$ ipython --no-banner

In [1]: import numpy as np

In [2]: from numpy import linalg as LA

In [3]: np.set_printoptions(precision=2, suppress=True, linewidth=200)

In [4]: A2 = np.array([[2, -2, 3, -1, -3, 2, -3, 2],
   ...:     [3, -2, 1, 1, 3, 2, -3, -3],
   ...:     [2, -3, -2, -3, -3, 0, 1, -1],
   ...:     [-1, -3, -1, 3, -2, -3, 2, -3]])

In [5]: W0 = A2.T @ A2

In [6]: W0
Out[6]: 
array([[ 18, -13,   6,  -8,  -1,  13, -15,  -4],
       [-13,  26,   1,   0,  15,   1,   3,  14],
       [  6,   1,  15,   1,   2,  11, -16,   8],
       [ -8,   0,   1,  20,   9,  -9,   3, -11],
       [ -1,  15,   2,   9,  31,   6,  -7,  -6],
       [ 13,   1,  11,  -9,   6,  17, -18,   7],
       [-15,   3, -16,   3,  -7, -18,  23,  -4],
       [ -4,  14,   8, -11,  -6,   7,  -4,  23]])

In [7]: W0 @ W0
Out[7]: 
array([[ 1004,  -669,   526,  -425,   -97,   816,  -985,   -53],
       [ -669,  1277,    68,    86,   771,    19,   147,   651],
       [  526,    68,   708,  -230,   240,   778,  -936,   412],
       [ -425,    86,  -230,   757,   460,  -503,   376,  -562],
       [  -97,   771,   240,   460,  1393,   315,  -407,  -123],
       [  816,    19,   778,  -503,   315,  1070, -1185,   465],
       [ -985,   147,  -936,   376,  -407, -1185,  1417,  -327],
       [  -53,   651,   412,  -562,  -123,   465,  -327,  1027]])

In [8]: np.round(np.sort(np.abs(LA.eigvals(W0))), 2) + 0
Out[8]: array([ 0.  ,  0.  ,  0.  ,  0.  , 17.29, 41.27, 50.04, 64.39])

In [9]: round(np.abs(LA.eigvals(W0)).max(), 2)
Out[9]: np.float64(64.39)

In [10]: (W0 + W0.T) / 2
Out[10]: 
array([[ 18., -13.,   6.,  -8.,  -1.,  13., -15.,  -4.],
       [-13.,  26.,   1.,   0.,  15.,   1.,   3.,  14.],
       [  6.,   1.,  15.,   1.,   2.,  11., -16.,   8.],
       [ -8.,   0.,   1.,  20.,   9.,  -9.,   3., -11.],
       [ -1.,  15.,   2.,   9.,  31.,   6.,  -7.,  -6.],
       [ 13.,   1.,  11.,  -9.,   6.,  17., -18.,   7.],
       [-15.,   3., -16.,   3.,  -7., -18.,  23.,  -4.],
       [ -4.,  14.,   8., -11.,  -6.,   7.,  -4.,  23.]])

In [11]: np.trace(W0)
Out[11]: np.int64(173)

In [12]: C2 = W0.T @ W0

In [13]: C2
Out[13]: 
array([[ 1004,  -669,   526,  -425,   -97,   816,  -985,   -53],
       [ -669,  1277,    68,    86,   771,    19,   147,   651],
       [  526,    68,   708,  -230,   240,   778,  -936,   412],
       [ -425,    86,  -230,   757,   460,  -503,   376,  -562],
       [  -97,   771,   240,   460,  1393,   315,  -407,  -123],
       [  816,    19,   778,  -503,   315,  1070, -1185,   465],
       [ -985,   147,  -936,   376,  -407, -1185,  1417,  -327],
       [  -53,   651,   412,  -562,  -123,   465,  -327,  1027]])

In [14]: np.trace(C2), (W0 ** 2).sum()
Out[14]: (np.int64(8653), np.int64(8653))

In [15]: Uu, sigma = LA.svd(W0)
ValueError: too many values to unpack (expected 2)


In [16]: Uu, sigma, VT = LA.svd(W0, full_matrices=False)

In [17]: np.allclose(Uu * sigma @ VT, W0)
Out[17]: True

In [18]: (sigma > 1e-8).sum()
Out[18]: np.int64(4)

In [19]: np.abs(VT[0])
Out[19]: array([0.41, 0.05, 0.38, 0.24, 0.1 , 0.5 , 0.57, 0.21])

In [20]: np.round(Uu.T @ Uu, 2) + 0
Out[20]: 
array([[1., 0., 0., 0., 0., 0., 0., 0.],
       [0., 1., 0., 0., 0., 0., 0., 0.],
       [0., 0., 1., 0., 0., 0., 0., 0.],
       [0., 0., 0., 1., 0., 0., 0., 0.],
       [0., 0., 0., 0., 1., 0., 0., 0.],
       [0., 0., 0., 0., 0., 1., 0., 0.],
       [0., 0., 0., 0., 0., 0., 1., 0.],
       [0., 0., 0., 0., 0., 0., 0., 1.]])
